% python3 -q
>>> import numpy as np
>>> from numpy import linalg as LA
>>> np.set_printoptions(precision=4, suppress=True, linewidth=200)
>>> F = np.array([[4, 4, 0, 5, 0, 5, 0, 0],
...     [0, 4, 0, 4, 2, 4, 4, 0],
...     [0, 0, 2, 0, 4, 4, 4, 5],
...     [0, 0, 0, 0, 3, 3, 3, 5],
...     [0, 0, 0, 0, 1, 2, 4, 4],
...     [0, 0, 0, 0, 0, 3, 3, 0],
...     [0, 0, 0, 0, 0, 0, 4, 3],
...     [0, 0, 0, 0, 0, 0, 0, 4]])
>>> print(F)
[[4 4 0 5 0 5 0 0]
 [0 4 0 4 2 4 4 0]
 [0 0 2 0 4 4 4 5]
 [0 0 0 0 3 3 3 5]
 [0 0 0 0 1 2 4 4]
 [0 0 0 0 0 3 3 0]
 [0 0 0 0 0 0 4 3]
 [0 0 0 0 0 0 0 4]]
>>> left, sigma, Vt = LA.svd(F)
>>> V = Vt[:(sigma > 1e-8).sum()]
>>> rng = np.random.default_rng(99518)
>>> x = F[5] + -3 * F[1] + rng.integers(2) * np.eye(8)[4]
>>> print(x)
[  0. -12.   0. -12.  -6.  -9.  -9.   0.]
>>> print(np.round(V.T @ V, 4) + 0)
[[ 0.9697 -0.1212  0.      0.1212  0.      0.      0.      0.    ]
 [-0.1212  0.5152  0.      0.4848  0.      0.      0.      0.    ]
 [ 0.      0.      1.      0.      0.      0.      0.      0.    ]
 [ 0.1212  0.4848  0.      0.5152  0.      0.      0.      0.    ]
 [ 0.      0.      0.      0.      1.      0.      0.      0.    ]
 [ 0.      0.      0.      0.      0.      1.      0.      0.    ]
 [ 0.      0.      0.      0.      0.      0.      1.      0.    ]
 [ 0.      0.      0.      0.      0.      0.      0.      1.    ]]
>>> feats = np.load("out4.npy")
>>> print(feats)
[[ 0  0  0  0  0  0  0  0  0]
 [ 0  2  0  0  0  0  0  0  0]
 [ 1 -1  1  0  0  0  0  0  0]
 [-1 -1 -1 -1  0  0  0  0  0]
 [ 0 -2  0 -2 -2  0  0  0  0]
 [-1  0 -2  1  0 -1  0  0  0]
 [ 2  2 -2  2 -1 -2 -2  0  0]
 [-2 -1  1 -1 -1  1 -2  1  0]
 [-1 -1 -2  1 -1 -2 -2  0  1]]
>>> # rank 8
>>> np.sort(np.abs(LA.eigvals(feats)))
array([0., 1., 1., 1., 1., 1., 2., 2., 2.])
>>> C2 = feats.T @ feats
>>> np.round(LA.eigvalsh(C2)[::-1], 4) + 0
array([39.0319, 25.2298,  8.7248,  8.2287,  3.6764,  0.6655,  0.4171,  0.0257,  0.    ])
>>> print(np.trace(C2), (feats ** 2).sum())
86 86
>>> (feats @ feats.T).shape
(9, 9)
>>> np.round(feats @ LA.pinv(feats) @ feats, 4) + 0
array([[ 0.,  0.,  0.,  0.,  0.,  0.,  0.,  0.,  0.],
       [ 0.,  2.,  0.,  0.,  0.,  0.,  0.,  0.,  0.],
       [ 1., -1.,  1.,  0.,  0.,  0.,  0.,  0.,  0.],
       [-1., -1., -1., -1.,  0.,  0.,  0.,  0.,  0.],
       [ 0., -2.,  0., -2., -2.,  0.,  0.,  0.,  0.],
       [-1.,  0., -2.,  1.,  0., -1.,  0.,  0.,  0.],
       [ 2.,  2., -2.,  2., -1., -2., -2.,  0.,  0.],
       [-2., -1.,  1., -1., -1.,  1., -2.,  1.,  0.],
       [-1., -1., -2.,  1., -1., -2., -2.,  0.,  1.]])
>>> np.abs(np.diag(LA.qr(feats)[1])) > 1e-9
array([ True,  True,  True,  True,  True,  True,  True,  True, False])
>>> print(np.round(np.trace(LA.pinv(feats) @ feats), 4))
8.0
>>> A = np.loadtxt("block0.csv", delimiter=",")
>>> A
array([[-5.,  0.,  0.,  3., -1.,  1.,  0.,  0.],
       [ 0., -1.,  0.,  0.,  0.,  0.,  0.,  0.],
       [ 0.,  0.,  2.,  0.,  0.,  0., -3.,  5.],
       [-1.,  0.,  0.,  3.,  4.,  4.,  0.,  0.],
       [ 5.,  0.,  0., -4.,  5.,  0.,  0.,  0.],
       [-4.,  0.,  0., -2., -4.,  3.,  0.,  0.],
       [ 0.,  0., -1.,  0.,  0.,  0.,  5., -5.],
       [ 0.,  0., -4.,  0.,  0.,  0., -3., -3.]])
>>> # splits into 3 blocks
>>> round(np.log10(LA.cond(A)))
2
>>> arr = np.load("dump.npy")
>>> arr
array([[-1.,  2.,  0.,  0.,  0.,  0.,  0.,  0.,  0.,  0.,  0.],
       [ 2.,  0.,  2.,  0.,  0.,  0.,  0.,  0.,  0.,  0.,  0.],
       [ 0.,  2., -3.,  2.,  0.,  0.,  0.,  0.,  0.,  0.,  0.],
       [ 0.,  0.,  2., -3.,  2.,  0.,  0.,  0.,  0.,  0.,  0.],
       [ 0.,  0.,  0.,  2.,  1.,  2.,  0.,  0.,  0.,  0.,  0.],
       [ 0.,  0.,  0.,  0.,  2., -5.,  2.,  0.,  0.,  0.,  0.],
       [ 0.,  0.,  0.,  0.,  0.,  2., -3.,  2.,  0.,  0.,  0.],
       [ 0.,  0.,  0.,  0.,  0.,  0.,  2., -2.,  2.,  0.,  0.],
       [ 0.,  0.,  0.,  0.,  0.,  0.,  0.,  2.,  4.,  2.,  0.],
       [ 0.,  0.,  0.,  0.,  0.,  0.,  0.,  0.,  2.,  5.,  2.],
       [ 0.,  0.,  0.,  0.,  0.,  0.,  0.,  0.,  0.,  2., -3.]])
>>> # symmetric, so the eigenvalues are real
>>> vals, V = LA.eigh(arr)
>>> LA.svd(arr, compute_uv=False)
array([6.9874, 6.9303, 5.6597, 3.9272, 3.4875, 3.2299, 2.8923, 2.5586, 2.0227, 1.329 , 0.5726])
>>> print(round(vals.sum(), 4), np.trace(arr))
-10.0 -10.0
>>> print(np.unique(vals.round(6) + 0, return_counts=True)[1])
[1 1 1 1 1 1 1 1 1 1 1]
>>> np.round(V.T @ arr @ V, 4) + 0
array([[-6.9303,  0.    ,  0.    ,  0.    ,  0.    ,  0.    ,  0.    ,  0.    ,  0.    ,  0.    ,  0.    ],
       [ 0.    , -5.6597,  0.    ,  0.    ,  0.    ,  0.    ,  0.    ,  0.    ,  0.    ,  0.    ,  0.    ],
       [ 0.    ,  0.    , -3.9272,  0.    ,  0.    ,  0.    ,  0.    ,  0.    ,  0.    ,  0.    ,  0.    ],
       [ 0.    ,  0.    ,  0.    , -3.4875,  0.    ,  0.    ,  0.    ,  0.    ,  0.    ,  0.    ,  0.    ],
       [ 0.    ,  0.    ,  0.    ,  0.    , -2.8923,  0.    ,  0.    ,  0.    ,  0.    ,  0.    ,  0.    ],
       [ 0.    ,  0.    ,  0.    ,  0.    ,  0.    , -1.329 ,  0.    ,  0.    ,  0.    ,  0.    ,  0.    ],
       [ 0.    ,  0.    ,  0.    ,  0.    ,  0.    ,  0.    , -0.5726,  0.    ,  0.    ,  0.    ,  0.    ],
       [ 0.    ,  0.    ,  0.    ,  0.    ,  0.    ,  0.    ,  0.    ,  2.0227,  0.    ,  0.    ,  0.    ],
       [ 0.    ,  0.    ,  0.    ,  0.    ,  0.    ,  0.    ,  0.    ,  0.    ,  2.5586,  0.    ,  0.    ],
       [ 0.    ,  0.    ,  0.    ,  0.    ,  0.    ,  0.    ,  0.    ,  0.    ,  0.    ,  3.2299,  0.    ],
       [ 0.    ,  0.    ,  0.    ,  0.    ,  0.    ,  0.    ,  0.    ,  0.    ,  0.    ,  0.    ,  6.9874]])
